In [1]: import numpy as np

In [2]: import numpy.linalg as la

In [3]: np.set_printoptions(precision=3, suppress=True, linewidth=160)

In [4]: def tidy(a):
   ...:     return np.round(a, 3) + 0
   ...: 

In [5]: q, _ = la.qr(np.array([[-0.4, -1.0, 0.5, 0.6, 1.8, -0.2, 0.5, -1.2, -0.9],
   ...:     [0.3, 1.0, -0.3, 0.7, -0.9, 1.2, -0.4, -0.9, -0.9],
   ...:     [-0.3, 0.9, -0.4, 1.4, -0.2, 1.2, 0.3, -0.4, 1.9],
   ...:     [0.0, 0.8, -0.4, -0.5, -0.6, 0.7, -0.1, -1.6, -0.7],
   ...:     [-0.6, 1.7, 1.7, -0.8, -0.6, 0.5, 0.4, -0.3, -0.4],
   ...:     [-1.0, 2.5, 1.0, 1.6, -1.8, 0.8, 0.3, -0.6, 0.1],
   ...:     [0.0, -0.3, 1.2, -1.2, -0.2, 0.5, -1.2, 0.9, -0.2],
   ...:     [-0.2, 1.0, -2.9, -1.4, -0.2, -1.2, 0.7, -0.9, -0.3],
   ...:     [-2.6, -2.0, 0.7, 0.2, 0.7, -0.6, -0.7, 1.9, -0.9]]))

In [6]: J = q[:, :5]

In [7]: tidy(J)
Out[7]: 
array([[-0.137,  0.219,  0.092,  0.204, -0.796],
       [ 0.103, -0.225, -0.049,  0.222,  0.228],
       [-0.103, -0.233, -0.142,  0.432, -0.19 ],
       [ 0.   , -0.193, -0.109, -0.19 ,  0.082],
       [-0.206, -0.442,  0.396, -0.482, -0.371],
       [-0.343, -0.656,  0.161,  0.304,  0.151],
       [ 0.   ,  0.072,  0.327, -0.453,  0.179],
       [-0.069, -0.252, -0.811, -0.394, -0.186],
       [-0.892,  0.341, -0.095, -0.031,  0.213]])

In [8]: hat = J @ la.solve(J.T @ J, J.T)

In [9]: np.trace(hat)
Out[9]: np.float64(5.0)

In [10]: tidy(np.diag(hat))
Out[10]: array([0.75 , 0.164, 0.308, 0.092, 0.764, 0.689, 0.35 , 0.916, 0.967])

In [11]: la.matrix_rank(np.eye(9) - hat)
Out[11]: np.int64(4)

In [12]: tidy(la.eigvalsh(hat))
Out[12]: array([0., 0., 0., 0., 1., 1., 1., 1., 1.])

In [13]: tidy(hat @ J[:, 1])
Out[13]: array([ 0.219, -0.225, -0.233, -0.193, -0.442, -0.656,  0.072, -0.252,  0.341])

In [14]: Y = np.c_[J[:, :4] @ np.array([[4, -4, 3, -2], [-2, -2, -3, 3], [-5, 0, -1, 1], [5, -2, -1, -1]]), np.array([3, 2, 2, 0, 3, 0, 2, 1, 0])]

In [15]: tidy(Y)
Out[15]: 
array([[-0.428, -0.298, -1.366,  0.82 ,  3.   ],
       [ 2.214, -0.406,  0.81 , -1.15 ,  2.   ],
       [ 2.924,  0.014,  0.1  , -1.067,  2.   ],
       [-0.022,  0.766,  0.877, -0.496,  0.   ],
       [-4.329,  2.67 ,  0.794, -0.036,  3.   ],
       [ 0.654,  2.076,  0.473, -1.425,  0.   ],
       [-4.045,  0.763, -0.09 ,  0.997,  2.   ],
       [ 2.317,  1.565,  1.754, -1.035,  1.   ],
       [-3.932,  2.948, -3.572,  2.743,  0.   ]])

In [16]: la.matrix_rank(np.c_[J, Y])
Out[16]: np.int64(6)

In [17]: la.matrix_rank(Y)
Out[17]: np.int64(5)

In [18]: tidy(la.norm(Y - J @ la.lstsq(J, Y)[0], axis=0))
Out[18]: array([0.   , 0.   , 0.   , 0.   , 3.851])

In [19]: tidy(la.lstsq(J, Y[:, 0])[0])
Out[19]: array([ 4., -2., -5.,  5.,  0.])

In [20]: x = np.array([1, 1, 0, 0, 3])

In [21]: rhs = J @ x

In [22]: tidy(la.pinv(J) @ J)
Out[22]: 
array([[1., 0., 0., 0., 0.],
       [0., 1., 0., 0., 0.],
       [0., 0., 1., 0., 0.],
       [0., 0., 0., 1., 0.],
       [0., 0., 0., 0., 1.]])

In [23]: tidy(la.solve(J.T @ J, J.T @ rhs))
Out[23]: array([1., 1., 0., 0., 3.])

In [24]: rng = np.random.default_rng(53692)

In [25]: rhs = rhs + 0.05 * rng.normal(size=9)

In [26]: tidy(rhs)
Out[26]: array([-2.343,  0.494, -0.893,  0.061, -1.807, -0.55 ,  0.614, -0.869,  0.04 ])

In [27]: b, *_ = la.lstsq(J, rhs)

In [28]: tidy(J.T @ (rhs - J @ b))
Out[28]: array([0., 0., 0., 0., 0.])

In [29]: [round(float(la.norm(la.solve(J.T @ J + lam * np.eye(5), J.T @ rhs))), 2) for lam in (0, 1, 10, 100)]
Out[29]: [3.35, 1.68, 0.3, 0.03]

In [30]: Y = J / la.norm(J, axis=1, keepdims=True)

In [31]: G = Y @ Y.T

In [32]: np.argwhere(np.triu(np.abs(G) > 0.95, 1))
Out[32]: array([], shape=(0, 2), dtype=int64)

In [33]: (np.abs(G) > 0.9).astype(int)
Out[33]: 
array([[1, 0, 0, 0, 0, 0, 0, 0, 0],
       [0, 1, 0, 0, 0, 0, 0, 0, 0],
       [0, 0, 1, 0, 0, 0, 0, 0, 0],
       [0, 0, 0, 1, 0, 0, 0, 0, 0],
       [0, 0, 0, 0, 1, 0, 0, 0, 0],
       [0, 0, 0, 0, 0, 1, 0, 0, 0],
       [0, 0, 0, 0, 0, 0, 1, 0, 0],
       [0, 0, 0, 0, 0, 0, 0, 1, 0],
       [0, 0, 0, 0, 0, 0, 0, 0, 1]])

In [34]: W2 = 20 * np.array([[-1.5, -0.7, -2.1, 0.3, -0.3, 1.9],
    ...:     [-1.6, -1.2, -0.5, -0.5, -1.6, -0.5],
    ...:     [-1.5, 0.0, -1.0, 2.1, 0.3, 0.8]])

In [35]: labels = rng.integers(0, 3, 12)

In [36]: feats = W2[labels] + rng.normal(size=(12, 6))

In [37]: tidy(feats)
Out[37]: 
array([[-32.272, -25.203,  -9.092,  -9.465, -31.042,  -9.705],
       [-29.007, -13.68 , -43.163,   5.939,  -5.39 ,  38.231],
       [-30.718,  -0.101, -20.526,  43.245,   4.521,  15.578],
       [-26.897,   0.568, -19.806,  44.227,   5.548,  14.822],
       [-29.186,  -0.089, -20.036,  41.573,   7.822,  16.543],
       [-29.922,  -0.299, -18.781,  41.545,   5.74 ,  15.584],
       [-31.924,   0.035, -18.716,  40.354,   5.607,  15.663],
       [-28.001,   0.611, -19.537,  42.907,   5.681,  17.264],
       [-29.645, -13.648, -41.635,   3.961,  -7.004,  38.203],
       [-27.833,  -1.071, -20.7  ,  42.795,   6.121,  13.961],
       [-29.274,  -0.115, -20.612,  42.178,   6.871,  15.518],
       [-32.365, -24.971, -10.267,  -9.667, -31.879, -10.039]])

In [38]: Ac = feats - feats.mean(axis=0)

In [39]: evecs = la.svd(Ac)[2][:3]

In [40]: Y = Ac - Ac @ evecs.T @ evecs

In [41]: la.norm(Y, axis=1).round(6).argmax()
Out[41]: np.int64(2)

In [42]: tidy((Ac @ evecs.T).std(axis=0))
Out[42]: array([27.585, 16.65 ,  1.38 ])

In [43]: W0 = np.loadtxt("arr.csv", delimiter=",")

In [44]: W0
Out[44]: 
array([[1.  , 0.9 , 0.81],
       [0.9 , 1.  , 0.9 ],
       [0.81, 0.9 , 1.  ]])

In [45]: left, sigma, VT = la.svd(W0, full_matrices=False)

In [46]: left.shape, sigma.shape, VT.shape
Out[46]: ((3, 3), (3,), (3, 3))

In [47]: np.allclose(left * sigma @ VT, W0)
Out[47]: True

In [48]: tidy(sigma / sigma[0])
Out[48]: array([1.   , 0.069, 0.025])

In [49]: tidy(np.sqrt((sigma ** 2).sum())), tidy(la.norm(W0))
Out[49]: (np.float64(2.748), np.float64(2.748))

In [50]: tidy(left.T @ left)
Out[50]: 
array([[1., 0., 0.],
       [0., 1., 0.],
       [0., 0., 1.]])

In [51]: arr = np.loadtxt("block3.csv", delimiter=",")

In [52]: arr
Out[52]: 
array([[-1.197, -1.365, -1.552,  0.355,  0.35 ,  1.745],
       [-1.572,  0.002, -1.451,  1.553,  1.284,  0.601],
       [-0.107, -1.053, -0.708,  0.928,  0.927,  2.378],
       [-0.731,  0.882, -0.145, -2.29 ,  1.553, -0.095],
       [-0.915, -0.871,  1.634,  0.468,  0.325,  2.1  ],
       [-0.521,  0.576, -2.547, -0.33 , -0.97 , -0.928],
       [ 1.076,  1.676,  1.936, -0.299,  0.929, -0.578],
       [ 0.99 ,  1.463,  0.71 , -0.386, -0.468, -2.237],
       [-0.814, -1.769, -1.217,  0.356, -1.176,  1.489],
       [ 1.46 ,  1.21 , -1.744,  0.901, -0.347,  1.196],
       [-1.678,  0.349,  1.058,  0.285, -2.045, -0.825],
       [-0.391, -0.517, -1.796,  2.297, -0.072,  0.272],
       [-0.571, -2.323,  1.027,  1.22 , -0.852, -0.082],
       [ 0.551,  0.704, -2.201, -0.22 ,  0.465,  1.759],
       [ 1.446, -0.545,  1.186,  1.01 ,  2.04 ,  0.145],
       [-1.672,  2.361,  0.649,  0.408,  0.145, -0.151],
       [ 1.538,  2.093, -0.764,  0.813,  0.174, -0.99 ],
       [ 0.658, -1.647, -0.742,  1.362,  1.357, -1.267],
       [-0.059,  2.495, -0.028, -1.609, -0.404, -0.131],
       [ 0.   ,  0.795, -0.026,  0.304, -2.428,  1.543],
       [-0.948,  1.804, -1.883, -1.006, -0.297, -0.445],
       [ 0.161,  0.738, -1.318, -0.264, -2.416,  0.887],
       [ 0.887, -0.498,  0.142, -2.135,  0.931,  1.587],
       [ 0.086,  1.512,  0.028,  0.578, -1.346, -2.135],
       [ 1.433, -1.39 ,  1.313, -1.762, -0.417,  0.105],
       [-0.219, -1.731,  1.139,  1.125, -0.033,  1.842],
       [-0.09 ,  1.508,  1.534,  0.221,  0.511, -2.014],
       [-0.037,  2.374,  0.042, -0.055,  0.804,  1.647],
       [ 0.116,  0.824, -0.782, -1.328,  0.669, -2.342],
       [-1.055, -2.089, -0.295, -1.79 , -0.333, -0.347],
       [ 1.703,  0.487, -1.723,  0.899,  0.384,  1.393],
       [ 1.776, -0.877,  1.81 ,  0.205, -1.169,  0.627],
       [ 1.827,  0.802,  0.018, -1.117,  1.616, -1.076],
       [ 0.763,  1.33 ,  1.757, -1.331, -1.223,  0.545],
       [ 0.445, -2.137,  1.549,  0.411,  0.562,  1.163],
       [-0.823,  0.842,  0.986,  1.166,  2.2  ,  0.668]])

In [53]: Y = np.c_[arr[:, :1] @ np.array([[-2]]), np.array([1, -1, 2, 1, 2, -2, 2, -2, -1, -1, 0, 3, -2, 1, 0, 0, 0, -1, 3, -1, 3, 0, 1, -3, 1, 2, 2, -1, -2, -1, -1, 0, 2, -1, -3, -2])]

In [54]: Y
Out[54]: 
array([[ 2.394,  1.   ],
       [ 3.144, -1.   ],
       [ 0.214,  2.   ],
       [ 1.462,  1.   ],
       [ 1.83 ,  2.   ],
       [ 1.042, -2.   ],
       [-2.152,  2.   ],
       [-1.98 , -2.   ],
       [ 1.628, -1.   ],
       [-2.92 , -1.   ],
       [ 3.356,  0.   ],
       [ 0.782,  3.   ],
       [ 1.142, -2.   ],
       [-1.102,  1.   ],
       [-2.892,  0.   ],
       [ 3.344,  0.   ],
       [-3.076,  0.   ],
       [-1.316, -1.   ],
       [ 0.118,  3.   ],
       [ 0.   , -1.   ],
       [ 1.896,  3.   ],
       [-0.322,  0.   ],
       [-1.774,  1.   ],
       [-0.172, -3.   ],
       [-2.866,  1.   ],
       [ 0.438,  2.   ],
       [ 0.18 ,  2.   ],
       [ 0.074, -1.   ],
       [-0.232, -2.   ],
       [ 2.11 , -1.   ],
       [-3.406, -1.   ],
       [-3.552,  0.   ],
       [-3.654,  2.   ],
       [-1.526, -1.   ],
       [-0.89 , -3.   ],
       [ 1.646, -2.   ]])

In [55]: la.matrix_rank(Y)
Out[55]: np.int64(2)

In [56]: tidy(la.norm(la.qr(arr)[0].T @ Y, axis=0) ** 2 / ((Y ** 2).sum(axis=0) + 1e-12))
Out[56]: array([1.  , 0.13])
